$ python3 -q
>>> import numpy as np
>>> np.set_printoptions(precision=4, suppress=True, linewidth=100)
>>> tidy = lambda a: np.round(a, 4) + 0
>>> E = np.loadtxt("case19.csv", delimiter=",")
>>> tidy(E)
array([[ 0.465 ,  0.0357, -0.2799,  0.164 ,  0.0822,  0.2986,  0.1229,  0.1767],
       [ 0.0357,  0.0223, -0.0209, -0.0506,  0.0964, -0.0051, -0.0126,  0.0899],
       [-0.2799, -0.0209,  0.28  ,  0.0292,  0.1915, -0.139 , -0.0391, -0.2539],
       [ 0.164 , -0.0506,  0.0292,  0.4123,  0.0159,  0.244 ,  0.1557, -0.3577],
       [ 0.0822,  0.0964,  0.1915,  0.0159,  0.9393,  0.0126, -0.0039,  0.0623],
       [ 0.2986, -0.0051, -0.139 ,  0.244 ,  0.0126,  0.2474,  0.1237, -0.0514],
       [ 0.1229, -0.0126, -0.0391,  0.1557, -0.0039,  0.1237,  0.0686, -0.0867],
       [ 0.1767,  0.0899, -0.2539, -0.3577,  0.0623, -0.0514, -0.0867,  0.5652]])
>>> # looks like rank 3
>>> rng = np.random.default_rng(612)
>>> idx = rng.permutation(8)
>>> idx
array([5, 2, 6, 3, 4, 1, 7, 0])
>>> B = E[idx][:, idx]
>>> tidy(np.diag(B))
array([0.2474, 0.28  , 0.0686, 0.4123, 0.9393, 0.0223, 0.5652, 0.465 ])
>>> np.allclose(B, E)
False
>>> tidy(np.linalg.det(B)), tidy(np.linalg.det(E[idx]))
(np.float64(0.0), np.float64(0.0))
>>> Uu, sigma, vt = np.linalg.svd(E)
>>> np.argmax(sigma[:-1] / (sigma[1:] + 1e-6)) + 1
np.int64(3)
>>> tidy(sigma)
array([1., 1., 1., 0., 0., 0., 0., 0.])
>>> B = Uu[:, :3] @ np.diag(sigma[:3]) @ vt[:3]
>>> np.linalg.matrix_rank(B)
np.int64(3)
>>> tidy(B)
array([[ 0.465 ,  0.0357, -0.2799,  0.164 ,  0.0822,  0.2986,  0.1229,  0.1767],
       [ 0.0357,  0.0223, -0.0209, -0.0506,  0.0964, -0.0051, -0.0126,  0.0899],
       [-0.2799, -0.0209,  0.28  ,  0.0292,  0.1915, -0.139 , -0.0391, -0.2539],
       [ 0.164 , -0.0506,  0.0292,  0.4123,  0.0159,  0.244 ,  0.1557, -0.3577],
       [ 0.0822,  0.0964,  0.1915,  0.0159,  0.9393,  0.0126, -0.0039,  0.0623],
       [ 0.2986, -0.0051, -0.139 ,  0.244 ,  0.0126,  0.2474,  0.1237, -0.0514],
       [ 0.1229, -0.0126, -0.0391,  0.1557, -0.0039,  0.1237,  0.0686, -0.0867],
       [ 0.1767,  0.0899, -0.2539, -0.3577,  0.0623, -0.0514, -0.0867,  0.5652]])
>>> np.linalg.matrix_rank(E, rtol=0.05)
np.int64(3)
>>> tidy(np.linalg.norm(E - B) / np.linalg.norm(E))
np.float64(0.0)
>>> tidy(np.abs(E - B).max())
np.float64(0.0)
>>> mat = np.array([[0, 0], [1, 0], [0, 1], [0, 1], [0, 0], [1, 0], [0, 0], [0, 0]])
>>> C2 = E.T @ E
>>> tidy(np.linalg.eigvalsh(C2)[::-1])
array([1., 1., 1., 0., 0., 0., 0., 0.])
>>> np.linalg.matrix_rank(C2)
np.int64(3)
>>> tidy(np.diag(C2))
array([0.465 , 0.0223, 0.28  , 0.4123, 0.9393, 0.2474, 0.0686, 0.5652])
>>> tidy(np.linalg.svd(E, compute_uv=False) ** 2)
array([1., 1., 1., 0., 0., 0., 0., 0.])
>>> B = np.array([[0, 1], [3, 0]])
>>> np.einsum("ij->j", mat)
array([2, 2])
>>> np.einsum("ik,kj->ij", mat, B)
array([[0, 0],
       [0, 1],
       [3, 0],
       [3, 0],
       [0, 0],
       [0, 1],
       [0, 0],
       [0, 0]])
>>> np.einsum("ik,kj->ji", mat, B)
array([[0, 0, 3, 3, 0, 0, 0, 0],
       [0, 1, 0, 0, 0, 1, 0, 0]])
>>> np.linalg.matrix_rank(mat @ B)
np.int64(2)
>>> B.T @ mat.T
array([[0, 0, 3, 3, 0, 0, 0, 0],
       [0, 1, 0, 0, 0, 1, 0, 0]])
>>> B = np.c_[mat[:, :1] @ np.array([[3]]), np.array([2, 0, 2, 2, 0, 1, 0, 2])]
>>> B
array([[0, 2],
       [3, 0],
       [0, 2],
       [0, 2],
       [0, 0],
       [3, 1],
       [0, 0],
       [0, 2]])
>>> np.linalg.matrix_rank(B)
np.int64(2)
>>> np.linalg.matrix_rank(np.c_[mat, B])
np.int64(3)
>>> tidy(np.linalg.norm(B - mat @ np.linalg.lstsq(mat, B)[0], axis=0))
array([0.    , 2.9155])
>>> vec = np.array([-2, -2])
>>> np.linalg.norm(mat @ vec) <= np.linalg.norm(mat, 2) * np.linalg.norm(vec) + 1e-9
np.True_
>>> mat * vec
array([[ 0,  0],
       [-2,  0],
       [ 0, -2],
       [ 0, -2],
       [ 0,  0],
       [-2,  0],
       [ 0,  0],
       [ 0,  0]])
>>> np.einsum("ij,j->i", mat, vec)
array([ 0, -2, -2, -2,  0, -2,  0,  0])
>>> mat @ (2 * vec)
array([ 0, -4, -4, -4,  0, -4,  0,  0])
>>> mat @ np.eye(2)[0]
array([0., 1., 0., 0., 0., 1., 0., 0.])
>>> hat = mat @ np.linalg.solve(mat.T @ mat, mat.T)
>>> tidy(np.linalg.eigvalsh(hat))
array([0., 0., 0., 0., 0., 0., 1., 1.])
>>> np.allclose(hat @ hat, hat)
True
>>> np.diag(hat)
array([0. , 0.5, 0.5, 0.5, 0. , 0.5, 0. , 0. ])
>>> J = np.load("test4.npy")
>>> J
array([[-1.2019,  2.1916, -2.3944],
       [-1.1934,  2.2158, -2.4274],
       [ 0.5845, -1.0999,  1.1977],
       [-0.5918,  1.1188, -1.2223],
       [ 1.2114, -2.1851,  2.3785],
       [ 1.8412, -3.3265,  3.6124],
       [ 1.2077, -2.2032,  2.3804],
       [-1.2191,  2.1704, -2.3734],
       [-0.022 ,  0.0177, -0.0233],
       [-1.2144,  2.195 , -2.3916],
       [ 0.5995, -1.1114,  1.1957],
       [-1.7944,  3.2974, -3.6113],
       [-0.582 ,  1.0989, -1.1723],
       [ 1.2158, -2.2017,  2.3791],
       [ 1.1592, -2.1934,  2.4052],
       [ 1.7791, -3.2873,  3.581 ],
       [-1.814 ,  3.3009, -3.584 ],
       [ 0.5944, -1.0955,  1.193 ],
       [-0.6005,  1.1303, -1.221 ]])
>>> u = np.array([-2, 1])
>>> tidy(np.polyval(u, J[17]))
array([-0.1888,  3.191 , -1.386 ])
>>> tidy(np.correlate(J[17], J[18], "full"))
array([-0.7258,  2.0095, -3.0518,  2.0063, -0.7164])
>>> tidy(np.cross(J[17, :3], J[18, :3]))
array([-0.0108,  0.0094,  0.014 ])
>>> W2 = J[[4, 6]].astype(float)
>>> for _ in range(6):
...     idx = np.linalg.norm(J[:, None] - W2, axis=-1).argmin(axis=1)
...     W2 = np.array([J[idx == j].mean(axis=0) for j in range(2)])
... 
>>> idx
array([0, 0, 1, 0, 1, 1, 1, 0, 0, 0, 1, 0, 0, 1, 1, 1, 0, 1, 0])
>>> tidy(W2[1] - W2[0])
array([ 2.1559, -3.9519,  4.3002])
>>> np.bincount(idx)
array([10,  9])
>>> feats = np.load("mat.npy")
>>> feats
array([[ 0.2, -0.9, -0.3, -0.2, -1.9,  3.8],
       [-0.1, -1.1,  1.6,  0.8,  1.1,  0.3],
       [-0.8, -0.5, -1. ,  0.9, -1.5, -0.4],
       [-0.1,  0.2,  1.7, -1.4,  1.2, -0.9],
       [-0.2, -0.9, -0.2,  0.2, -0.3, -0.4]])
>>> vec = np.array([-2, -2, -2, -3, 3, -2])
>>> h = np.maximum(feats @ vec, 0)
>>> tidy(feats.T @ h)
array([-0.98, -0.51,  9.82, -8.02,  6.63, -6.16])
